$ python -q
>>> import numpy as np
>>> np.set_printoptions(suppress=True, linewidth=120)
>>> tidy = lambda a: np.round(a, 2) + 0
>>> W0 = np.array([[1, 6, 6],
...     [1, 6, 6],
...     [0, 0, 0],
...     [-7, -4, 0],
...     [0, 0, 0],
...     [0, 0, 0],
...     [0, 0, 0],
...     [0, 0, 0],
...     [6, 7, 1],
...     [6, 7, 1],
...     [7, 13, 7],
...     [-1, 3, 1],
...     [1, 6, 6],
...     [0, 0, 0],
...     [0, 0, 0],
...     [0, 0, 0],
...     [0, 0, 0]])
>>> other = np.array([[2, 3], [0, 4], [2, 1]])
>>> other.T @ W0.T
array([[ 14,  14,   0, -14,   0,   0,   0,   0,  14,  14,  28,   0,  14,   0,   0,   0,   0],
       [ 33,  33,   0, -37,   0,   0,   0,   0,  47,  47,  80,  10,  33,   0,   0,   0,   0]])
>>> np.einsum("ik,kj->ij", W0, other)
array([[ 14,  33],
       [ 14,  33],
       [  0,   0],
       [-14, -37],
       [  0,   0],
       [  0,   0],
       [  0,   0],
       [  0,   0],
       [ 14,  47],
       [ 14,  47],
       [ 28,  80],
       [  0,  10],
       [ 14,  33],
       [  0,   0],
       [  0,   0],
       [  0,   0],
       [  0,   0]])
>>> np.einsum("ik,kj->ji", W0, other)
array([[ 14,  14,   0, -14,   0,   0,   0,   0,  14,  14,  28,   0,  14,   0,   0,   0,   0],
       [ 33,  33,   0, -37,   0,   0,   0,   0,  47,  47,  80,  10,  33,   0,   0,   0,   0]])
>>> np.einsum("ij,ij->i", W0, W0)
array([ 73,  73,   0,  65,   0,   0,   0,   0,  86,  86, 267,  11,  73,   0,   0,   0,   0])
>>> np.linalg.matrix_rank(W0 @ other)
np.int64(2)
>>> np.vstack([W0, other.T]).shape
(19, 3)
>>> W0 @ other
array([[ 14,  33],
       [ 14,  33],
       [  0,   0],
       [-14, -37],
       [  0,   0],
       [  0,   0],
       [  0,   0],
       [  0,   0],
       [ 14,  47],
       [ 14,  47],
       [ 28,  80],
       [  0,  10],
       [ 14,  33],
       [  0,   0],
       [  0,   0],
       [  0,   0],
       [  0,   0]])
>>> G = np.cov(W0, rowvar=False)
>>> tidy(np.polyfit(W0[:, 0], W0[:, 1], 1))
array([1.12, 1.67])
>>> tidy(np.corrcoef(W0.T))
array([[1.  , 0.84, 0.4 ],
       [0.84, 1.  , 0.8 ],
       [0.4 , 0.8 , 1.  ]])
>>> tidy(W0.std(axis=0))
array([3.09, 4.1 , 2.59])
>>> tidy(np.linalg.eigvalsh(G)[::-1])
array([29.85,  5.  ,  0.31])
>>> np.argsort(-W0.std(axis=0).round(6), kind="stable")
array([1, 0, 2])
>>> np.argwhere(np.triu(np.abs(np.corrcoef(W0.T)) > 0.8, 1))
array([[0, 1]])
>>> Ac = (W0 - W0.mean(axis=0)) / W0.std(axis=0)
>>> np.argwhere(np.abs(Ac) > 2)
array([[ 3,  0],
       [10,  1],
       [10,  2]])
>>> Ac.std(axis=0)
array([1., 1., 1.])
>>> c = np.linalg.lstsq(np.delete(Ac, 1, axis=1), Ac[:, 1])[0]
>>> tidy(1 - np.var(Ac[:, 1] - np.delete(Ac, 1, axis=1) @ c))
np.float64(0.96)
>>> tidy(c)
array([0.62, 0.54])
>>> np.abs(c).argmax()
np.int64(0)
>>> u = np.array([-1, 1, -2, 2, 3, 0, 2, -3])
>>> J = 2 * np.eye(8) + np.outer(u, u)
>>> J
array([[ 3., -1.,  2., -2., -3.,  0., -2.,  3.],
       [-1.,  3., -2.,  2.,  3.,  0.,  2., -3.],
       [ 2., -2.,  6., -4., -6.,  0., -4.,  6.],
       [-2.,  2., -4.,  6.,  6.,  0.,  4., -6.],
       [-3.,  3., -6.,  6., 11.,  0.,  6., -9.],
       [ 0.,  0.,  0.,  0.,  0.,  2.,  0.,  0.],
       [-2.,  2., -4.,  4.,  6.,  0.,  6., -6.],
       [ 3., -3.,  6., -6., -9.,  0., -6., 11.]])
>>> evals, vecs = np.linalg.eigh(J)
>>> tidy(vecs @ np.diag(evals) @ vecs.T)
array([[ 3., -1.,  2., -2., -3.,  0., -2.,  3.],
       [-1.,  3., -2.,  2.,  3.,  0.,  2., -3.],
       [ 2., -2.,  6., -4., -6.,  0., -4.,  6.],
       [-2.,  2., -4.,  6.,  6.,  0.,  4., -6.],
       [-3.,  3., -6.,  6., 11.,  0.,  6., -9.],
       [ 0.,  0.,  0.,  0.,  0.,  2.,  0.,  0.],
       [-2.,  2., -4.,  4.,  6.,  0.,  6., -6.],
       [ 3., -3.,  6., -6., -9.,  0., -6., 11.]])
>>> tidy(np.linalg.svd(J, compute_uv=False))
array([34.,  2.,  2.,  2.,  2.,  2.,  2.,  2.])
>>> (evals > 1e-8).sum(), (evals < -1e-8).sum()
(np.int64(8), np.int64(0))
>>> np.unique(evals.round(6) + 0, return_counts=True)[1]
array([7, 1])
>>> tidy(vecs.T @ J @ vecs)
array([[ 2.,  0.,  0.,  0.,  0.,  0.,  0.,  0.],
       [ 0.,  2.,  0.,  0.,  0.,  0.,  0.,  0.],
       [ 0.,  0.,  2.,  0.,  0.,  0.,  0.,  0.],
       [ 0.,  0.,  0.,  2.,  0.,  0.,  0.,  0.],
       [ 0.,  0.,  0.,  0.,  2.,  0.,  0.,  0.],
       [ 0.,  0.,  0.,  0.,  0.,  2.,  0.,  0.],
       [ 0.,  0.,  0.,  0.,  0.,  0.,  2.,  0.],
       [ 0.,  0.,  0.,  0.,  0.,  0.,  0., 34.]])
>>> mat = np.loadtxt("sample16.csv", delimiter=",")
>>> mat
array([[ 0.61, -0.4 ,  4.77, -0.52, -1.57, -2.36, -1.64,  0.83,  3.81,  1.35, -0.23, -1.16, -0.23, -0.03],
       [ 0.52,  0.01,  3.32,  0.08, -0.03, -1.27, -1.47,  1.83,  2.36,  1.62,  1.01, -1.34, -0.06, -0.13],
       [ 0.  , -0.8 ,  3.1 , -1.34, -3.24, -2.15, -0.2 , -2.03,  3.01, -0.3 , -2.33,  0.21, -0.34,  0.35],
       [ 0.  , -0.8 ,  2.97, -1.25, -3.21, -2.23, -0.21, -2.  ,  3.04, -0.38, -2.42,  0.25, -0.43,  0.37],
       [ 0.6 , -0.27,  4.73, -0.57, -1.61, -2.46, -1.61,  0.88,  3.78,  1.44, -0.19, -1.21, -0.27,  0.03],
       [ 0.28,  0.2 ,  1.02,  0.32,  0.76, -0.18, -0.66,  1.39,  0.34,  0.99,  1.05, -0.73,  0.13, -0.28],
       [-0.02,  0.04,  0.04,  0.05,  0.02,  0.  ,  0.07, -0.1 , -0.01,  0.03,  0.06, -0.02, -0.05,  0.  ],
       [-0.27, -0.99,  2.11, -1.46, -3.96, -2.07,  0.53, -3.37,  2.69, -1.32, -3.44,  0.88, -0.52,  0.69],
       [-0.01, -0.09, -0.03,  0.04, -0.03,  0.05,  0.1 ,  0.03, -0.02, -0.04,  0.  ,  0.02, -0.03, -0.08],
       [ 0.26,  0.62, -0.52,  0.97,  2.4 ,  1.14, -0.53,  2.38, -1.06,  1.16,  2.29, -0.85,  0.39, -0.38],
       [ 0.11, -0.32,  1.61, -0.66, -1.62, -1.1 , -0.06, -1.06,  1.52, -0.17, -1.15,  0.11, -0.16,  0.2 ],
       [ 0.27, -0.56,  3.93, -0.78, -2.44, -2.28, -0.89, -0.58,  3.39,  0.45, -1.37, -0.57, -0.29,  0.23],
       [-0.59, -0.76, -0.26, -1.2 , -3.24, -0.83,  1.29, -3.73,  0.66, -2.07, -3.4 ,  1.47, -0.43,  0.6 ],
       [-0.31,  0.21, -2.31,  0.3 ,  0.77,  1.26,  0.86, -0.26, -1.89, -0.59,  0.02,  0.65,  0.17,  0.  ],
       [-0.57, -0.78, -0.31, -1.22, -3.21, -0.89,  1.27, -3.77,  0.71, -1.94, -3.34,  1.57, -0.42,  0.63],
       [-0.63, -0.69, -0.27, -1.19, -3.08, -0.96,  1.31, -3.77,  0.62, -2.07, -3.42,  1.58, -0.38,  0.71],
       [-0.54,  0.06, -3.43, -0.05, -0.04,  1.33,  1.46, -1.87, -2.28, -1.69, -1.14,  1.25, -0.04,  0.25],
       [ 0.34,  0.63, -0.57,  0.88,  2.39,  0.97, -0.61,  2.37, -1.11,  1.08,  2.33, -0.82,  0.32, -0.45],
       [ 0.31,  0.96, -2.19,  1.44,  4.01,  2.01, -0.51,  3.4 , -2.63,  1.39,  3.46, -0.84,  0.37, -0.56],
       [ 0.35, -0.12,  2.44, -0.37, -0.81, -1.15, -0.83,  0.38,  1.92,  0.79, -0.15, -0.58, -0.12, -0.07],
       [ 0.07,  0.82, -3.1 ,  1.24,  3.3 ,  2.23,  0.21,  1.97, -3.01,  0.35,  2.41, -0.14,  0.46, -0.38],
       [-0.36,  0.58, -3.96,  0.88,  2.42,  2.28,  0.94,  0.58, -3.39, -0.49,  1.29,  0.51,  0.32, -0.3 ],
       [ 0.58, -0.38,  4.76, -0.56, -1.62, -2.35, -1.6 ,  0.78,  3.87,  1.34, -0.22, -1.15, -0.12,  0.04],
       [-0.23, -0.24, -0.97, -0.29, -0.83,  0.12,  0.64, -1.43, -0.35, -0.93, -1.07,  0.72, -0.1 ,  0.15],
       [-0.58, -0.43, -1.86, -0.56, -1.72,  0.12,  1.37, -2.83, -0.81, -1.88, -2.18,  1.35, -0.32,  0.41],
       [ 0.3 , -0.25,  2.35, -0.34, -0.75, -1.23, -0.84,  0.42,  1.91,  0.67, -0.07, -0.67, -0.06, -0.08],
       [ 0.37, -0.51,  3.88, -0.86, -2.38, -2.25, -0.97, -0.65,  3.35,  0.54, -1.29, -0.57, -0.28,  0.19],
       [ 0.33,  0.91, -2.18,  1.48,  4.04,  2.03, -0.49,  3.27, -2.65,  1.28,  3.52, -0.97,  0.49, -0.68],
       [ 0.58,  0.36,  1.74,  0.66,  1.63, -0.28, -1.48,  2.87,  0.72,  1.81,  2.2 , -1.42,  0.19, -0.36],
       [ 0.02,  0.46, -1.53,  0.64,  1.46,  1.08,  0.11,  0.94, -1.46,  0.22,  1.16, -0.1 ,  0.28, -0.25],
       [ 0.28, -0.61,  3.93, -0.88, -2.29, -2.35, -0.84, -0.58,  3.36,  0.52, -1.28, -0.51, -0.31,  0.28],
       [ 0.57, -0.37,  4.77, -0.6 , -1.65, -2.4 , -1.51,  0.81,  3.68,  1.32, -0.2 , -1.2 , -0.22, -0.02],
       [-0.06,  0.07,  0.02,  0.01, -0.01, -0.01,  0.  , -0.09,  0.06, -0.06,  0.04,  0.01, -0.03,  0.04],
       [ 0.32, -0.65,  3.77, -0.91, -2.39, -2.25, -0.97, -0.54,  3.47,  0.53, -1.35, -0.57, -0.36,  0.27],
       [ 0.59,  0.75,  0.24,  1.25,  3.11,  0.92, -1.31,  3.75, -0.66,  2.04,  3.42, -1.55,  0.36, -0.65],
       [ 0.07, -0.03, -0.05,  0.  , -0.02, -0.03, -0.02, -0.06, -0.02,  0.01,  0.  ,  0.01, -0.09,  0.01],
       [-0.32,  0.19, -2.44,  0.31,  0.72,  1.23,  0.78, -0.4 , -1.85, -0.63,  0.07,  0.59,  0.17,  0.05],
       [-0.55, -0.82, -0.3 , -1.22, -3.22, -0.87,  1.27, -3.78,  0.72, -2.04, -3.36,  1.55, -0.45,  0.56],
       [-0.66, -0.02, -3.23, -0.05, -0.04,  1.34,  1.54, -1.84, -2.4 , -1.55, -1.01,  1.32,  0.  ,  0.13],
       [ 0.32,  0.25,  0.85,  0.22,  0.84, -0.08, -0.67,  1.36,  0.34,  0.96,  1.09, -0.72,  0.02, -0.25]])
>>> P = mat @ np.linalg.solve(mat.T @ mat, mat.T)
>>> tidy(np.linalg.eigvalsh(P))
array([0., 0., 0., 0., 0., 0., 0., 0., 0., 0., 0., 0., 0., 0., 0., 0., 0., 0., 0., 0., 0., 0., 0., 0., 0., 0., 1., 1.,
       1., 1., 1., 1., 1., 1., 1., 1., 1., 1., 1., 1.])
>>> tidy(np.trace(P))
np.float64(14.0)
